% ipython --no-banner

In [1]: import numpy as np

In [2]: import numpy.linalg as la

In [3]: np.set_printoptions(precision=2, suppress=True, linewidth=100)

In [4]: E = np.load("sample16.npy")

In [5]: E
Out[5]: 
array([[-4,  9,  9],
       [ 0, -6, -9],
       [ 0,  0, -9]])

In [6]: C2 = E.T @ E

In [7]: (E @ E.T).shape
Out[7]: (3, 3)

In [8]: np.trace(C2), (E ** 2).sum()
Out[8]: (np.int64(376), np.int64(376))

In [9]: la.eigvalsh(C2)[::-1]
Out[9]: array([336.69,  35.4 ,   3.91])

In [10]: B = np.inv(E)
AttributeError: module 'numpy' has no attribute 'inv'


In [11]: B = la.inv(E)

In [12]: np.round(la.cond(E), 2)
Out[12]: np.float64(9.27)

In [13]: B
Out[13]: 
array([[-0.25, -0.38,  0.12],
       [-0.  , -0.17,  0.17],
       [-0.  , -0.  , -0.11]])

In [14]: np.round(E @ B, 2) + 0
Out[14]: 
array([[1., 0., 0.],
       [0., 1., 0.],
       [0., 0., 1.]])

In [15]: la.det(E) * B
Out[15]: 
array([[ 54.,  81., -27.],
       [  0.,  36., -36.],
       [  0.,   0.,  24.]])

In [16]: np.allclose(B, E.T)
Out[16]: False

In [17]: mat = np.loadtxt("run3.csv", delimiter=",")

In [18]: mat
Out[18]: 
array([[-7.,  8.,  0.,  0.],
       [ 2.,  1.,  0.,  0.],
       [ 0.,  0., -7.,  8.],
       [ 0.,  0.,  2.,  1.]])

In [19]: la.eigvals(mat)
Out[19]: array([-8.66,  2.66, -8.66,  2.66])

In [20]: np.einsum("ij,ji->", mat, mat)
Out[20]: np.float64(164.0)

In [21]: np.poly(mat)
Out[21]: array([   1.,   12.,  -10., -276.,  529.])

In [22]: np.round(la.det(mat.T), 2)
Out[22]: np.float64(529.0)

In [23]: proj = np.triu(np.array([[3, -2, 0, -3], [-1, 1, 0, 1], [-2, -2, -1, -3], [3, 1, 2, 0]]), 1) + np.eye(4)

In [24]: B = proj @ mat @ la.inv(proj)

In [25]: proj @ mat - mat @ proj
Out[25]: 
array([[ -4., -16.,  -6., -32.],
       [  0.,   4.,   2.,   6.],
       [  0.,   0.,  -6., -24.],
       [  0.,   0.,   0.,   6.]])

In [26]: B
Out[26]: 
array([[-11., -16.,  -6., -38.],
       [  2.,   5.,   2.,   8.],
       [  0.,   0., -13., -34.],
       [  0.,   0.,   2.,   7.]])

In [27]: np.trace(B), np.trace(mat)
Out[27]: (np.float64(-12.0), np.float64(-12.0))

In [28]: proj = np.triu(np.array([[0, -1, -1], [-3, 1, 2], [1, 3, 0]]), 1) + np.eye(3)

In [29]: B = proj @ E @ la.inv(proj)

In [30]: round(la.det(B), 2)
Out[30]: np.float64(-216.0)

In [31]: np.poly(B)
Out[31]: array([  1.,  19., 114., 216.])

In [32]: W0 = np.loadtxt("dump.csv", delimiter=",")

In [33]: W0
Out[33]: 
array([[ 64., -56., -56.,   0.,  16.],
       [-56.,  49.,  49.,   0., -14.],
       [-56.,  49.,  49.,   0., -14.],
       [  0.,   0.,   0.,   0.,   0.],
       [ 16., -14., -14.,   0.,   4.]])

In [34]: left, s, vt = la.svd(W0)

In [35]: np.argmax(s[:-1] / (s[1:] + 1e-6)) + 1
Out[35]: np.int64(1)

In [36]: s.round(2) + 0
Out[36]: array([166.,   0.,   0.,   0.,   0.])

In [37]: B = left[:, :1] @ np.diag(s[:1]) @ vt[:1]

In [38]: B
Out[38]: 
array([[ 64., -56., -56.,   0.,  16.],
       [-56.,  49.,  49.,   0., -14.],
       [-56.,  49.,  49.,   0., -14.],
       [  0.,   0.,   0.,   0.,   0.],
       [ 16., -14., -14.,   0.,   4.]])

In [39]: np.round(la.norm(W0 - B) / la.norm(W0), 2)
Out[39]: np.float64(0.0)

In [40]: rng = np.random.default_rng(60)

In [41]: idx = rng.permutation(5)

In [42]: idx
Out[42]: array([3, 0, 4, 2, 1])

In [43]: B = W0[idx][:, idx]

In [44]: B
Out[44]: 
array([[  0.,   0.,   0.,   0.,   0.],
       [  0.,  64.,  16., -56., -56.],
       [  0.,  16.,   4., -14., -14.],
       [  0., -56., -14.,  49.,  49.],
       [  0., -56., -14.,  49.,  49.]])

In [45]: np.round(la.det(B), 2), np.round(la.det(W0[idx]), 2)
Out[45]: (np.float64(0.0), np.float64(0.0))

In [46]: np.diag(B)
Out[46]: array([ 0., 64.,  4., 49., 49.])

In [47]: x0 = np.array([2, 3, 3, 3, -3])

In [48]: h = np.maximum(W0 @ x0, 0)

In [49]: np.flatnonzero(h > 1e-9)
Out[49]: array([1, 2])

In [50]: W0.T @ h
Out[50]: array([-25088.,  21952.,  21952.,      0.,  -6272.])

In [51]: np.maximum(W0 @ x0, 0) - np.maximum(-W0 @ x0, 0)
Out[51]: array([-256.,  224.,  224.,    0.,  -64.])

In [52]: ev, evecs = la.eigvalsh(W0)
ValueError: too many values to unpack (expected 2)


In [53]: ev, evecs = la.eigh(W0)

In [54]: (ev > 1e-8).sum(), (ev < -1e-8).sum()
Out[54]: (np.int64(1), np.int64(0))

In [55]: np.round(evecs.T @ evecs, 2) + 0
Out[55]: 
array([[1., 0., 0., 0., 0.],
       [0., 1., 0., 0., 0.],
       [0., 0., 1., 0., 0.],
       [0., 0., 0., 1., 0.],
       [0., 0., 0., 0., 1.]])

In [56]: arr = np.array([[1, 1, 5, 5, 2],
    ...:     [0, 3, 1, 5, 1],
    ...:     [0, 0, 0, 1, 1],
    ...:     [0, 0, 0, 0, 3],
    ...:     [0, 0, 0, 0, 1]])

In [57]: idx = rng.permutation(3)

In [58]: idx
Out[58]: array([0, 2, 1])

In [59]: B = E[idx][:, idx]

In [60]: np.trace(B)
Out[60]: np.int64(-19)

In [61]: np.allclose(B, E)
Out[61]: False

In [62]: round(la.det(B), 2), round(float(la.det(E[idx])), 2)
Out[62]: (np.float64(-216.0), 216.0)

In [63]: np.sort(np.abs(la.eigvals(B)))
Out[63]: array([4., 6., 9.])

In [64]: np.diag(B)
Out[64]: array([-4, -9, -6])

In [65]: B
Out[65]: 
array([[-4,  9,  9],
       [ 0, -9,  0],
       [ 0, -9, -6]])

In [66]: left, s, vt = la.svd(arr)

In [67]: evecs = vt[:(s > 1e-8).sum()]

In [68]: x0 = arr[0] + 3 * arr[1] + rng.integers(2) * np.eye(5)[4]

In [69]: x0
Out[69]: array([ 1., 10.,  8., 20.,  6.])

In [70]: np.round(evecs.T @ evecs, 2) + 0
Out[70]: 
array([[ 0.05, -0.07,  0.2 ,  0.  ,  0.  ],
       [-0.07,  1.  ,  0.01,  0.  ,  0.  ],
       [ 0.2 ,  0.01,  0.96,  0.  ,  0.  ],
       [ 0.  ,  0.  ,  0.  ,  1.  ,  0.  ],
       [ 0.  ,  0.  ,  0.  ,  0.  ,  1.  ]])

In [71]: la.matrix_rank(np.vstack([arr, x0]))
Out[71]: np.int64(4)

In [72]: left, s, vt = la.svd(arr)

In [73]: np.argmax(s[:-1] / (s[1:] + 1e-6)) + 1
Out[73]: np.int64(4)

In [74]: B = left[:, :4] @ np.diag(s[:4]) @ vt[:4]

In [75]: la.matrix_rank(arr, rtol=0.05)
Out[75]: np.int64(4)

In [76]: np.round(np.abs(arr - B).max(), 2)
Out[76]: np.float64(0.0)

In [77]: np.round(la.norm(arr - B) / la.norm(arr), 2)
Out[77]: np.float64(0.0)

In [78]: F = np.cumsum(np.array([[5, 8, -4],
    ...:     [9, 5, 2],
    ...:     [-9, -9, 7],
    ...:     [-9, -1, -9],
    ...:     [-3, -9, 8],
    ...:     [-2, -9, -8],
    ...:     [0, -2, -2],
    ...:     [-5, -7, -5],
    ...:     [1, 3, 2],
    ...:     [7, 3, -8],
    ...:     [2, -6, -6],
    ...:     [-2, -8, -7],
    ...:     [-9, -5, -8]]), axis=0)

In [79]: F
Out[79]: 
array([[  5,   8,  -4],
       [ 14,  13,  -2],
       [  5,   4,   5],
       [ -4,   3,  -4],
       [ -7,  -6,   4],
       [ -9, -15,  -4],
       [ -9, -17,  -6],
       [-14, -24, -11],
       [-13, -21,  -9],
       [ -6, -18, -17],
       [ -4, -24, -23],
       [ -6, -32, -30],
       [-15, -37, -38]])

In [80]: left, s, vt = la.svd(F, full_matrices=False)

In [81]: np.abs(vt[0])
Out[81]: array([0.3 , 0.75, 0.59])

In [82]: np.cumsum(s ** 2) / np.sum(s ** 2)
Out[82]: array([0.91, 0.99, 1.  ])

In [83]: (s > 1e-8).sum()
Out[83]: np.int64(3)

In [84]: s / s[0]
Out[84]: array([1.  , 0.29, 0.1 ])

In [85]: np.round(vt @ vt.T, 2) + 0
Out[85]: 
array([[1., 0., 0.],
       [0., 1., 0.],
       [0., 0., 1.]])

In [86]: s
Out[86]: array([94.49, 27.32,  9.34])

In [87]: np.round(left.T @ F @ vt.T, 2) + 0
Out[87]: 
array([[94.49,  0.  ,  0.  ],
       [ 0.  , 27.32,  0.  ],
       [ 0.  ,  0.  ,  9.34]])

In [88]: idx = F[:, 1] > np.median(F[:, 1])

In [89]: f = F[idx].mean(axis=0) - F[~idx].mean(axis=0)

In [90]: f
Out[90]: array([10.24, 25.88, 18.31])

In [91]: np.argsort(-np.abs(f).round(6), kind="stable")
Out[91]: array([1, 2, 0])

In [92]: x0 = np.array([2, 1, 1])

In [93]: y = F @ x0

In [94]: np.round(la.pinv(F) @ F, 2) + 0
Out[94]: 
array([[1., 0., 0.],
       [0., 1., 0.],
       [0., 0., 1.]])

In [95]: y
Out[95]: array([  14,   39,   19,   -9,  -16,  -37,  -41,  -63,  -56,  -47,  -55,  -74, -105])

In [96]: y = y + 0.02 * rng.normal(size=13)

In [97]: y
Out[97]: 
array([  13.97,   39.02,   19.02,   -8.97,  -16.  ,  -36.98,  -40.99,  -63.  ,  -55.98,  -46.99,
        -54.96,  -73.99, -105.01])

In [98]: c, *_ = la.lstsq(F, y)

In [99]: c.round()
Out[99]: array([2., 1., 1.])

In [100]: cent = F[[5, 12]].astype(float)

In [101]: for _ in range(7):
     ...:     idx = la.norm(F[:, None] - cent, axis=-1).argmin(axis=1)
     ...:     cent = np.array([F[idx == j].mean(axis=0) for j in range(2)])
     ...: 

In [102]: idx
Out[102]: array([0, 0, 0, 0, 0, 0, 0, 0, 0, 0, 1, 1, 1])

In [103]: cent
Out[103]: 
array([[ -3.8 ,  -7.3 ,  -4.8 ],
       [ -8.33, -31.  , -30.33]])

In [104]: cent[1] - cent[0]
Out[104]: array([ -4.53, -23.7 , -25.53])

In [105]: A = np.load("arr.npy")

In [106]: A
Out[106]: 
array([[ 11.25,   7.4 , -14.79],
       [-15.89,  10.1 ,  -6.74],
       [  7.88,  17.02,  -6.95],
       [ 17.52,  -3.9 ,  -8.82],
       [ -6.06,  18.38,  -5.03],
       [ -9.65,  13.89,  10.67],
       [ 13.22,   6.44,  13.56],
       [ 10.86,   1.33,  16.74],
       [  0.86,  -2.82, -19.78],
       [ -1.06,   1.25, -19.93],
       [ -0.08,  19.92,   1.82],
       [ -8.75,  13.25,  12.16],
       [  9.06,  10.76,  14.21],
       [  1.87, -19.34,  -4.74],
       [-10.76,   4.53,  16.24],
       [ 17.35,  -0.84,   9.92]])

In [107]: idx = rng.permutation(3)

In [108]: B = A[:, idx] * rng.choice([-1, 1], 3)

In [109]: B
Out[109]: 
array([[-14.79,  -7.4 ,  11.25],
       [ -6.74, -10.1 , -15.89],
       [ -6.95, -17.02,   7.88],
       [ -8.82,   3.9 ,  17.52],
       [ -5.03, -18.38,  -6.06],
       [ 10.67, -13.89,  -9.65],
       [ 13.56,  -6.44,  13.22],
       [ 16.74,  -1.33,  10.86],
       [-19.78,   2.82,   0.86],
       [-19.93,  -1.25,  -1.06],
       [  1.82, -19.92,  -0.08],
       [ 12.16, -13.25,  -8.75],
       [ 14.21, -10.76,   9.06],
       [ -4.74,  19.34,   1.87],
       [ 16.24,  -4.53, -10.76],
       [  9.92,   0.84,  17.35]])

In [110]: left, _, vt = la.svd(A.T @ B)

In [111]: np.round(left @ vt, 2) + 0
Out[111]: 
array([[ 0.,  0.,  1.],
       [ 0., -1.,  0.],
       [ 1.,  0.,  0.]])

In [112]: C2 = np.cov(B, rowvar=False)

In [113]: np.median(B, axis=0)
Out[113]: array([-1.46, -6.92,  1.36])

In [114]: np.argwhere(np.triu(np.abs(np.corrcoef(B.T)) > 0.8, 1))
Out[114]: array([], shape=(0, 2), dtype=int64)

In [115]: C2.shape
Out[115]: (3, 3)

In [116]: np.argsort(-B.std(axis=0).round(6), kind="stable")
Out[116]: array([0, 2, 1])

In [117]: C2
Out[117]: 
array([[167.68, -26.  ,   0.98],
       [-26.  , 102.4 ,  33.97],
       [  0.98,  33.97, 110.87]])

In [118]: np.corrcoef(B.T)
Out[118]: 
array([[ 1.  , -0.2 ,  0.01],
       [-0.2 ,  1.  ,  0.32],
       [ 0.01,  0.32,  1.  ]])

In [119]: round(np.corrcoef(B[:, 1], B[:, 2])[0, 1], 2)
Out[119]: np.float64(0.32)

In [120]: x0 = np.array([6, 8, 2])

In [121]: y = A @ x0

In [122]: la.lstsq(A, y)[0]
Out[122]: array([6., 8., 2.])

In [123]: np.round(la.pinv(A) @ A, 2) + 0
Out[123]: 
array([[1., 0., 0.],
       [0., 1., 0.],
       [0., 0., 1.]])

In [124]: la.solve(A.T @ A, A.T @ y)
Out[124]: array([6., 8., 2.])

In [125]: y = y + 0.05 * rng.normal(size=16)

In [126]: y
Out[126]: 
array([  97.14,  -28.02,  169.54,   56.22,  100.56,   74.63,  158.03,  109.36,  -57.  ,  -36.27,
        162.51,   77.85,  168.91, -152.95,    4.18,  117.22])

In [127]: c, *_ = la.lstsq(A, y)

In [128]: np.round(A.T @ (y - A @ c), 2) + 0
Out[128]: array([0., 0., 0.])

In [129]: c.round()
Out[129]: array([6., 8., 2.])

In [130]: [round(float(la.norm(la.solve(A.T @ A + lam * np.eye(3), A.T @ y))), 2) for lam in (0, 1, 10, 100)]
Out[130]: [10.2, 10.19, 10.14, 9.65]

In [131]: cen = A - A.mean(axis=0)

In [132]: evecs = la.svd(cen)[2][:1]

In [133]: B = cen - cen @ evecs.T @ evecs

In [134]: la.norm(B, axis=1).round(6).argmax()
Out[134]: np.int64(13)

In [135]: B.std(axis=0)
Out[135]: array([9.92, 8.41, 4.53])

In [136]: np.cov(cen @ evecs.T, rowvar=False)
Out[136]: array(178.67)

In [137]: np.diag(evecs.T @ evecs)
Out[137]: array([0.03, 0.15, 0.82])

In [138]: cen = (A - A.mean(axis=0)) / A.std(axis=0)

In [139]: np.argwhere(np.abs(cen) > 2)
Out[139]: array([[13,  1]])

In [140]: cen.std(axis=0)
Out[140]: array([1., 1., 1.])

In [141]: c = la.lstsq(np.delete(cen, 1, axis=1), cen[:, 1])[0]

In [142]: c
Out[142]: array([-0.32,  0.2 ])

In [143]: round(float(1 - np.var(cen[:, 1] - np.delete(cen, 1, axis=1) @ c)), 2)
Out[143]: 0.14

In [144]: m1 = np.loadtxt("layer0.csv", delimiter=",")

In [145]: m1
Out[145]: 
array([[-4.96,  2.99,  5.1 ],
       [-5.  ,  3.07,  5.05],
       [-4.96,  2.92,  5.  ],
       [-4.98,  2.92,  5.07],
       [-4.99,  3.03,  5.01],
       [-4.98,  2.96,  5.03],
       [-5.05,  3.05,  5.02],
       [-4.97,  3.01,  4.99],
       [ 4.99,  2.99,  5.07],
       [ 4.99,  3.03,  4.9 ],
       [ 5.02,  3.02,  4.99],
       [ 5.03,  2.94,  5.03],
       [ 4.98,  2.97,  4.99],
       [ 4.98,  3.06,  4.94],
       [ 5.04,  3.  ,  5.06],
       [ 4.96,  3.07,  5.11],
       [ 3.98,  3.01,  5.03],
       [ 4.02,  2.95,  5.  ],
       [ 3.92,  2.95,  5.  ],
       [ 3.93,  2.95,  4.95],
       [ 4.01,  2.96,  5.01],
       [ 3.99,  3.12,  5.06],
       [ 3.98,  2.94,  4.97],
       [ 3.99,  3.  ,  4.93]])

In [146]: cent = m1[[3, 12]].astype(float)

In [147]: for _ in range(3):
     ...:     idx = la.norm(m1[:, None] - cent, axis=-1).argmin(axis=1)
     ...:     cent = np.array([m1[idx == j].mean(axis=0) for j in range(2)])
     ...: 

In [148]: idx
Out[148]: array([0, 0, 0, 0, 0, 0, 0, 0, 1, 1, 1, 1, 1, 1, 1, 1, 1, 1, 1, 1, 1, 1, 1, 1])

In [149]: np.round(cent[1] - cent[0], 2) + 0
Out[149]: array([ 9.47,  0.  , -0.03])

In [150]: np.bincount(idx)
Out[150]: array([ 8, 16])
